$ ipython --no-banner

In [1]: import numpy as np

In [2]: import numpy.linalg as la

In [3]: np.set_printoptions(suppress=True, linewidth=200)

In [4]: def tidy(a):
   ...:     return np.round(a, 1) + 0
   ...: 

In [5]: M = np.load("block16.npy")

In [6]: print(M)
[[ 0.2  0.2  0.6 -0.6 -0.2  0.   0.6]
 [ 0.4 -0.2  0.3  0.   0.6 -0.1  0.3]
 [-0.2 -0.6  0.2  0.1 -0.3  0.  -0.1]
 [-0.5 -0.3  0.5 -0.1 -0.1 -0.4  0.8]
 [ 0.1  0.   0.6  0.   0.4 -0.1  0.3]
 [-0.5 -0.1 -0.5  0.5 -0.3  0.6  0.2]
 [-0.5  0.  -0.5  0.4 -0.2  0.1 -0.8]
 [ 0.2  0.4  0.4 -1.   0.2 -0.1  0.5]
 [ 1.2  0.5  0.1 -0.5  0.7 -0.2 -0.4]
 [-0.1 -0.3 -0.1  1.  -0.1  0.4 -0.1]
 [ 0.2  0.4 -0.2 -1.   0.1 -0.2  0.5]
 [-0.2  0.2 -0.1 -0.7 -0.1 -0.2  0.4]
 [ 0.6  0.3 -0.6  0.   0.1  0.5 -0.5]
 [-0.5 -0.3  0.   0.6 -0.5  0.  -0.5]]

In [7]: Y = M / np.sqrt((M ** 2).mean(axis=1, keepdims=True))

In [8]: print(tidy(Y[9]))
[-0.2 -0.7 -0.2  2.3 -0.2  0.9 -0.2]

In [9]: print(la.matrix_rank(M - M.mean(axis=1, keepdims=True)))
6

In [10]: print(tidy(M - M.mean(axis=1, keepdims=True)))
[[ 0.1  0.1  0.5 -0.7 -0.3 -0.1  0.5]
 [ 0.2 -0.4  0.1 -0.2  0.4 -0.3  0.1]
 [-0.1 -0.5  0.3  0.2 -0.2  0.1  0. ]
 [-0.5 -0.3  0.5 -0.1 -0.1 -0.4  0.8]
 [-0.1 -0.2  0.4 -0.2  0.2 -0.3  0.1]
 [-0.5 -0.1 -0.5  0.5 -0.3  0.6  0.2]
 [-0.3  0.2 -0.3  0.6  0.   0.3 -0.6]
 [ 0.1  0.3  0.3 -1.1  0.1 -0.2  0.4]
 [ 1.   0.3 -0.1 -0.7  0.5 -0.4 -0.6]
 [-0.2 -0.4 -0.2  0.9 -0.2  0.3 -0.2]
 [ 0.2  0.4 -0.2 -1.   0.1 -0.2  0.5]
 [-0.1  0.3  0.  -0.6  0.  -0.1  0.5]
 [ 0.5  0.2 -0.7 -0.1  0.   0.4 -0.6]
 [-0.3 -0.1  0.2  0.8 -0.3  0.2 -0.3]]

In [11]: m1 = np.loadtxt("out19.csv", delimiter=",")

In [12]: print(m1)
[[  4.   5.   6.   7.   8.   9.  10.  11.  12.  13.  14.  15.  16.  17.  18.]
 [ 19.  20.  21.  22.  23.  24.  25.  26.  27.  28.  29.  30.  31.  32.  33.]
 [ 34.  35.  36.  37.  38.  39.  40.  41.  42.  43.  44.  45.  46.  47.  48.]
 [ 49.  50.  51.  52.  53.  54.  55.  56.  57.  58.  59.  60.  61.  62.  63.]
 [ 64.  65.  66.  67.  68.  69.  70.  71.  72.  73.  74.  75.  76.  77.  78.]
 [ 79.  80.  81.  82.  83.  84.  85.  86.  87.  88.  89.  90.  91.  92.  93.]
 [ 94.  95.  96.  97.  98.  99. 100. 101. 102. 103. 104. 105. 106. 107. 108.]]

In [13]: # rank 2

In [14]: Uu, sv, Vt = la.svd(m1)

In [15]: print(np.argmax(sv[:-1] / (sv[1:] + 1e-6)) + 1)
2

In [16]: Y = Uu[:, :2] @ np.diag(sv[:2]) @ Vt[:2]

In [17]: print(la.matrix_rank(m1, rtol=0.05))
1

In [18]: print(tidy(np.abs(m1 - Y).max()))
0.0

In [19]: print(tidy(la.norm(m1 - Y) / la.norm(m1)))
0.0

In [20]: u, g = m1[2], m1[5]

In [21]: print(u @ g)
53170.0

In [22]: print(u @ u)
25495.0

In [23]: p = (u @ g) / (u @ u) * u

In [24]: print(tidy(la.norm(u + g) ** 2 + la.norm(u - g) ** 2))
273430.0

In [25]: print(la.matrix_rank(np.outer(u, g)))
1

In [26]: print(tidy((g - p) @ u))
0.0

In [27]: r = la.matrix_rank(m1)

In [28]: print(r)
2

In [29]: ns = la.svd(m1)[2][r:].T

In [30]: print(np.allclose(m1 @ ns, 0))
True

In [31]: mat = np.load("arr.npy")

In [32]: print(mat)
[[1 1 1 1 2 1 1 0]
 [2 4 2 6 5 1 4 5]
 [2 2 3 5 3 3 4 4]
 [2 1 4 3 4 5 3 2]
 [2 1 1 3 2 3 3 2]
 [4 4 4 5 3 2 5 3]
 [1 2 1 2 2 0 2 2]
 [1 0 0 2 0 2 2 2]
 [3 3 2 5 5 1 4 4]
 [3 2 1 4 1 2 3 2]]

In [33]: vec = np.array([-3, 1, -3, -2, 4, -2, 4, 3])

In [34]: rhs = mat @ vec

In [35]: print(rhs)
[ 3 29 11  1  6  7 14  3 24  0]

In [36]: print(tidy(la.solve(mat.T @ mat, mat.T @ rhs)))
[-3.  1. -3. -2.  4. -2.  4.  3.]

In [37]: rng = np.random.default_rng(4)

In [38]: rhs = rhs + 0.1 * rng.normal(size=10)

In [39]: print(tidy(rhs))
[ 2.9 29.  11.2  1.1  5.8  7.  13.9  3.  23.8  0. ]

In [40]: c, *_ = la.lstsq(mat, rhs)

In [41]: print(tidy(mat.T @ (rhs - mat @ c)))
[0. 0. 0. 0. 0. 0. 0. 0.]

In [42]: print(tidy(c))
[-3.   1.  -2.9 -1.9  3.9 -2.   3.9  3. ]

In [43]: print(tidy(la.norm(rhs - mat @ c)))
0.1

In [44]: print([round(float(la.norm(la.solve(mat.T @ mat + lam * np.eye(8), mat.T @ rhs))), 2) for lam in (0, 1, 10, 100)])
[8.1, 5.87, 3.8, 1.53]

In [45]: hat = mat @ la.solve(mat.T @ mat, mat.T)

In [46]: print(tidy(hat))
[[ 0.7  0.   0.   0.   0.3  0.  -0.1 -0.3  0.   0. ]
 [ 0.   0.9  0.1  0.   0.  -0.1  0.2 -0.1  0.   0.1]
 [ 0.   0.1  0.9  0.   0.   0.1 -0.2  0.1  0.  -0.1]
 [ 0.   0.   0.   1.   0.   0.   0.   0.   0.   0. ]
 [ 0.3  0.   0.   0.   0.7  0.   0.1  0.3  0.   0. ]
 [ 0.  -0.1  0.1  0.   0.   0.9  0.2 -0.1  0.   0.1]
 [-0.1  0.2 -0.2  0.   0.1  0.2  0.5  0.2  0.  -0.2]
 [-0.3 -0.1  0.1  0.   0.3 -0.1  0.2  0.6  0.   0.1]
 [ 0.   0.   0.   0.   0.   0.   0.   0.   1.   0. ]
 [ 0.   0.1 -0.1  0.   0.   0.1 -0.2  0.1  0.   0.9]]

In [47]: print(tidy(hat @ mat[:, 5]))
[1. 1. 3. 5. 3. 2. 0. 2. 1. 2.]

In [48]: print(tidy(la.eigvalsh(hat)))
[0. 0. 1. 1. 1. 1. 1. 1. 1. 1.]

In [49]: print(la.cond(m1) > 100)
True

In [50]: print([round(float(x), 1) for x in la.svd(m1, compute_uv=False)[:3]])
[652.2, 20.9, 0.0]

In [51]: A = np.loadtxt("data.csv", delimiter=",")

In [52]: print(tidy(A))
[[ 0.8  0.  -0.1 -0.1  0.  -0.2  0.   0.1  0.3  0.1  0.3  0.   0.   0.2  0. ]
 [ 0.   1.   0.   0.   0.   0.   0.   0.   0.1  0.   0.1  0.   0.   0.   0. ]
 [-0.1  0.   0.9 -0.1  0.  -0.1  0.   0.1  0.2  0.1  0.2  0.   0.   0.1  0. ]
 [-0.1  0.  -0.1  0.9  0.  -0.1  0.   0.1  0.2  0.1  0.2  0.   0.   0.1  0. ]
 [ 0.   0.   0.   0.   1.   0.   0.   0.   0.1  0.   0.1  0.   0.   0.   0. ]
 [-0.2  0.  -0.1 -0.1  0.   0.8  0.   0.1  0.3  0.1  0.3  0.   0.   0.2  0. ]
 [ 0.   0.   0.   0.   0.   0.   1.   0.   0.1  0.   0.1  0.   0.   0.   0. ]
 [ 0.1  0.   0.1  0.1  0.   0.1  0.   0.9 -0.2 -0.1 -0.2  0.   0.  -0.1  0. ]
 [ 0.3  0.1  0.2  0.2  0.1  0.3  0.1 -0.2  0.5 -0.2 -0.5 -0.1  0.1 -0.3  0.1]
 [ 0.1  0.   0.1  0.1  0.   0.1  0.  -0.1 -0.2  0.9 -0.2  0.   0.  -0.1  0. ]
 [ 0.3  0.1  0.2  0.2  0.1  0.3  0.1 -0.2 -0.5 -0.2  0.5 -0.1  0.1 -0.3  0.1]
 [ 0.   0.   0.   0.   0.   0.   0.   0.  -0.1  0.  -0.1  1.   0.   0.   0. ]
 [ 0.   0.   0.   0.   0.   0.   0.   0.   0.1  0.   0.1  0.   1.   0.   0. ]
 [ 0.2  0.   0.1  0.1  0.   0.2  0.  -0.1 -0.3 -0.1 -0.3  0.   0.   0.8  0. ]
 [ 0.   0.   0.   0.   0.   0.   0.   0.   0.1  0.   0.1  0.   0.   0.   1. ]]

In [53]: vec = np.array([-7, 0, 4, 1, -9, 9, -6, 1, 8, 6, 4, -3, 4, -1, 9])

In [54]: rhs = A @ vec

In [55]: c, lr = np.zeros(15), 1 / la.norm(A, 2) ** 2

In [56]: for i in range(200):
    ...:     c -= lr * A.T @ (A @ c - rhs)
    ...:     if i % 50 == 0: print(i, round(la.norm(A @ c - rhs), 1))
    ...: 
0 0.0
50 0.0
100 0.0
150 0.0

In [57]: print(tidy(la.cond(A)))
1.0

In [58]: print(tidy(c))
[-7.  0.  4.  1. -9.  9. -6.  1.  8.  6.  4. -3.  4. -1.  9.]

In [59]: labels = rng.permutation(15)

In [60]: print(labels)
[11  2  0  8  7  1  3 12  4 10  9  6 13  5 14]

In [61]: Y = A[labels][:, labels]

In [62]: print(np.trace(Y))
13.0

In [63]: print(np.allclose(Y, A))
False

In [64]: cov = M.T @ M

In [65]: print(la.matrix_rank(cov))
7

In [66]: feats = np.diag(np.array([1, -1, 2, 1, 2, -1]))

In [67]: print(feats)
[[ 1  0  0  0  0  0]
 [ 0 -1  0  0  0  0]
 [ 0  0  2  0  0  0]
 [ 0  0  0  1  0  0]
 [ 0  0  0  0  2  0]
 [ 0  0  0  0  0 -1]]

In [68]: u = np.array([-1, 2, 0])

In [69]: print(np.cross(feats[2, :3], feats[5, :3]))
[0 0 0]

In [70]: print(np.polyval(u, feats[2]))
[0 0 0 0 0 0]

In [71]: print(np.convolve(feats[2], u))
[ 0  0 -2  4  0  0  0  0]

In [72]: print(tidy(np.sort(la.eigvals(feats))))
[-1. -1.  1.  1.  2.  2.]

In [73]: print(np.prod(np.diag(feats)), tidy(la.det(feats)))
4 4.0

In [74]: print(la.matrix_rank(feats - feats[0, 0] * np.eye(6)))
4

In [75]: print([int(la.matrix_rank(la.matrix_power(feats, p))) for p in range(1, 7)])
[6, 6, 6, 6, 6, 6]

In [76]: vals, vecs = la.eigh(feats)

In [77]: vec = np.array([2, 3, 3, 2, 3, 2])

In [78]: print(vecs * np.abs(vals) @ vecs.T)
[[1. 0. 0. 0. 0. 0.]
 [0. 1. 0. 0. 0. 0.]
 [0. 0. 2. 0. 0. 0.]
 [0. 0. 0. 1. 0. 0.]
 [0. 0. 0. 0. 2. 0.]
 [0. 0. 0. 0. 0. 1.]]

In [79]: print(tidy(la.eigvalsh(feats[1:, 1:])))
[-1. -1.  1.  2.  2.]

In [80]: J = np.loadtxt("m.csv", delimiter=",")

In [81]: print(J)
[[83. 42. 39. 37. 28. 52. 57. 50. 46. 53. 29. 29. 52. 50. 61.]
 [42. 41. 21. 28. 27. 36. 27. 31. 30. 41. 26. 22. 32. 32. 39.]
 [39. 21. 38. 24. 19. 23. 32. 32. 25. 28. 14. 23. 36. 30. 38.]
 [37. 28. 24. 36. 17. 36. 31. 33. 21. 29. 18. 16. 26. 28. 40.]
 [28. 27. 19. 17. 32. 20. 14. 27. 30. 30. 18. 16. 30. 27. 22.]
 [52. 36. 23. 36. 20. 54. 42. 32. 31. 37. 26. 18. 30. 29. 42.]
 [57. 27. 32. 31. 14. 42. 53. 38. 33. 39. 17. 19. 37. 33. 44.]
 [50. 31. 32. 33. 27. 32. 38. 54. 34. 46. 14. 18. 40. 38. 40.]
 [46. 30. 25. 21. 30. 31. 33. 34. 50. 42. 22. 20. 40. 31. 32.]
 [53. 41. 28. 29. 30. 37. 39. 46. 42. 56. 20. 26. 43. 35. 42.]
 [29. 26. 14. 18. 18. 26. 17. 14. 22. 20. 25. 13. 21. 23. 23.]
 [29. 22. 23. 16. 16. 18. 19. 18. 20. 26. 13. 24. 24. 20. 31.]
 [52. 32. 36. 26. 30. 30. 37. 40. 40. 43. 21. 24. 60. 40. 41.]
 [50. 32. 30. 28. 27. 29. 33. 38. 31. 35. 23. 20. 40. 51. 42.]
 [61. 39. 38. 40. 22. 42. 44. 40. 32. 42. 23. 31. 41. 42. 67.]]

In [82]: O, vecs = la.qr(feats[:, :4])[0], la.qr(feats[:, 4:])[0]

In [83]: sv = la.svd(O.T @ vecs, compute_uv=False)

In [84]: print(tidy(la.norm(O @ O.T - vecs @ vecs.T, 2)))
1.0
